>>> import numpy as np
>>> np.set_printoptions(suppress=True, linewidth=160)
>>> E = np.array([[0, 0, 1, 0], [0, 0, 1, 0], [1, 1, 0, 0], [0, 0, 0, 0]])
>>> Uu, s, Vt = np.linalg.svd(E)
>>> V = Vt[:(s > 1e-8).sum()]
>>> rng = np.random.default_rng(31257)
>>> x = E[1] + -1 * E[0] + rng.integers(2) * np.eye(4)[3]
>>> x
array([0., 0., 0., 1.])
>>> np.linalg.matrix_rank(np.vstack([E, x]))
np.int64(3)
>>> round(np.linalg.norm(x - V.T @ V @ x), 2)
np.float64(1.0)
>>> np.round(V.T @ V, 2)
array([[0.5, 0.5, 0. , 0. ],
       [0.5, 0.5, 0. , 0. ],
       [0. , 0. , 1. , 0. ],
       [0. , 0. , 0. , 0. ]])
>>> M = np.load("w.npy")
>>> M
array([[-1.87,  1.15, -0.07],
       [-5.38,  3.25,  0.16],
       [ 0.21, -0.09, -0.11],
       [ 0.  ,  0.01, -0.1 ],
       [-0.01,  0.04, -0.14],
       [ 0.07,  0.11,  0.1 ],
       [-1.81,  1.01,  0.29],
       [ 5.47, -3.22, -0.15],
       [ 5.54, -3.35, -0.36],
       [-5.47,  3.5 ,  0.3 ],
       [-1.7 ,  0.92,  0.04],
       [-5.37,  3.39,  0.4 ],
       [ 1.68, -1.11, -0.02],
       [ 0.09,  0.07,  0.09],
       [ 1.56, -1.11, -0.06],
       [ 1.86, -1.23, -0.01],
       [-5.36,  3.29,  0.1 ],
       [-0.02,  0.05,  0.03],
       [ 0.12,  0.05,  0.14],
       [ 1.75, -1.14, -0.06],
       [-1.87,  1.03,  0.07],
       [-0.01, -0.12, -0.03],
       [ 5.27, -3.34, -0.17],
       [ 3.73, -2.13, -0.25]])
>>> cen = M - M.mean(axis=0)
>>> V = np.linalg.svd(cen)[2][:1]
>>> Y = cen - cen @ V.T @ V
>>> np.round(np.cov(cen @ V.T, rowvar=False), 2)
np.float64(14.6)
>>> np.round(np.diag(V.T @ V), 2) + 0
array([0.73, 0.27, 0.  ])
>>> round(np.linalg.norm(Y) / np.linalg.norm(cen), 2)
np.float64(0.04)
>>> np.round(Y.std(axis=0), 2)
array([0.05, 0.07, 0.1 ])
>>> np.linalg.norm(Y, axis=1).round(6).argmax()
np.int64(6)
>>> x = np.array([0, 2, 2])
>>> target = M @ x
>>> coef, lr = np.zeros(3), 1 / np.linalg.norm(M, 2) ** 2
>>> for i in range(60):
...     coef -= lr * M.T @ (M @ coef - target)
...     if i % 10 == 0: print(i, round(np.linalg.norm(M @ coef - target), 2))
... 
0 1.26
10 1.25
20 1.24
30 1.23
40 1.22
50 1.21
>>> np.round(np.linalg.cond(M), 2)
np.float64(44.0)
>>> cen = M - M.mean(axis=0)
>>> Uu, s, Vt = np.linalg.svd(cen, full_matrices=False)
>>> np.abs(Uu[:, 0]).argmax()
np.int64(8)
>>> np.round(Vt[0] * np.sign(Vt[0, np.abs(Vt[0]).argmax()]), 2)
array([ 0.85, -0.52, -0.04])
>>> round((s ** 2).sum() ** 2 / (s ** 4).sum(), 2)
np.float64(1.0)
>>> mat = np.array([[0.3, 2.0, 1.0, 1.0],
...     [3.0, 0.3, 1.0, 3.0],
...     [0.0, 3.0, 1.3, 1.0],
...     [0.0, 2.0, 1.0, 1.3]])
>>> q, Rm = np.linalg.qr(mat)
>>> np.round(q @ Rm, 2)
array([[0.3, 2. , 1. , 1. ],
       [3. , 0.3, 1. , 3. ],
       [0. , 3. , 1.3, 1. ],
       [0. , 2. , 1. , 1.3]])
>>> Rm.round(2)
array([[-3.01, -0.5 , -1.09, -3.08],
       [ 0.  ,  4.1 ,  1.87,  1.7 ],
       [ 0.  ,  0.  ,  0.11,  0.52],
       [ 0.  ,  0.  ,  0.  ,  0.15]])
>>> round(np.trace(q @ q.T), 2)
np.float64(4.0)
>>> round(float(abs(Rm[0, 0])), 2), round(np.linalg.norm(mat[:, 0]), 2)
(3.01, np.float64(3.01))
>>> np.allclose(Rm.T @ Rm, mat.T @ mat)
True
>>> q.shape, Rm.shape
((4, 4), (4, 4))
>>> np.round(np.trace(np.linalg.pinv(E) @ E), 2)
np.float64(2.0)
>>> np.unique(E.round(6), axis=0).shape
(3, 4)
>>> Y = mat / np.sqrt((mat ** 2).mean(axis=1, keepdims=True))
>>> Y[3].round(2)
array([0.  , 1.55, 0.77, 1.01])
>>> np.round(np.linalg.norm(Y, axis=1), 2)
array([2., 2., 2., 2.])
>>> np.linalg.matrix_rank(mat - mat.mean(axis=1, keepdims=True))
np.int64(3)
>>> np.round(mat - mat.mean(axis=1, keepdims=True), 2)
array([[-0.77,  0.92, -0.07, -0.07],
       [ 1.18, -1.52, -0.82,  1.18],
       [-1.32,  1.68, -0.02, -0.32],
       [-1.08,  0.92, -0.07,  0.23]])
>>> lab = rng.permutation(4)
>>> lab
array([1, 3, 0, 2])
>>> Y = mat[lab][:, lab]
>>> np.trace(Y)
np.float64(3.2)
>>> np.diag(Y)
array([0.3, 1.3, 0.3, 1.3])
>>> Y
array([[0.3, 3. , 3. , 1. ],
       [2. , 1.3, 0. , 1. ],
       [2. , 1. , 0.3, 1. ],
       [3. , 1. , 0. , 1.3]])
>>> np.round(np.linalg.det(Y), 2), round(np.linalg.det(mat[lab]), 2)
(np.float64(0.21), np.float64(-0.21))
>>> np.allclose(Y, mat)
False
>>> F = np.load("x.npy")
>>> F
array([[ 4,  5,  0,  0,  0,  0],
       [-2,  5,  0,  0,  0,  0],
       [-2,  0,  0,  0,  0,  0],
       [ 0,  0,  4,  5,  0,  0],
       [ 0,  0, -2,  5,  0,  0],
       [ 0,  0, -2,  0,  0,  0],
       [ 0,  0,  0,  0,  4,  5],
       [ 0,  0,  0,  0, -2,  5],
       [ 0,  0,  0,  0, -2,  0]])
>>> Uu, s, Vt = np.linalg.svd(F, full_matrices=False)
>>> round(np.sqrt((s ** 2).sum()), 2), np.round(np.linalg.norm(F), 2)
(np.float64(14.9), np.float64(14.9))
>>> np.round(s / s[0], 2)
array([1.  , 1.  , 1.  , 0.62, 0.62, 0.62])
>>> np.round(np.cumsum(s ** 2) / np.sum(s ** 2), 2)
array([0.24, 0.48, 0.72, 0.81, 0.91, 1.  ])
>>> np.round(Vt @ Vt.T, 2) + 0
array([[1., 0., 0., 0., 0., 0.],
       [0., 1., 0., 0., 0., 0.],
       [0., 0., 1., 0., 0., 0.],
       [0., 0., 0., 1., 0., 0.],
       [0., 0., 0., 0., 1., 0.],
       [0., 0., 0., 0., 0., 1.]])
>>> np.round(Uu.T @ Uu, 2) + 0
array([[1., 0., 0., 0., 0., 0.],
       [0., 1., 0., 0., 0., 0.],
       [0., 0., 1., 0., 0., 0.],
       [0., 0., 0., 1., 0., 0.],
       [0., 0., 0., 0., 1., 0.],
       [0., 0., 0., 0., 0., 1.]])
>>> x = np.array([-4, 0, -4, -5, -4, 4])
>>> np.einsum("ij,j->i", F, x)
array([-16,   8,   8, -41, -17,   8,   4,  28,   8])
>>> np.linalg.norm(F @ x) <= np.linalg.norm(F, 2) * np.linalg.norm(x) + 1e-9
np.True_
>>> F @ np.eye(6)[3]
array([0., 0., 0., 5., 5., 0., 0., 0., 0.])
>>> F @ np.ones(6)
array([ 9.,  3., -2.,  9.,  3., -2.,  9.,  3., -2.])
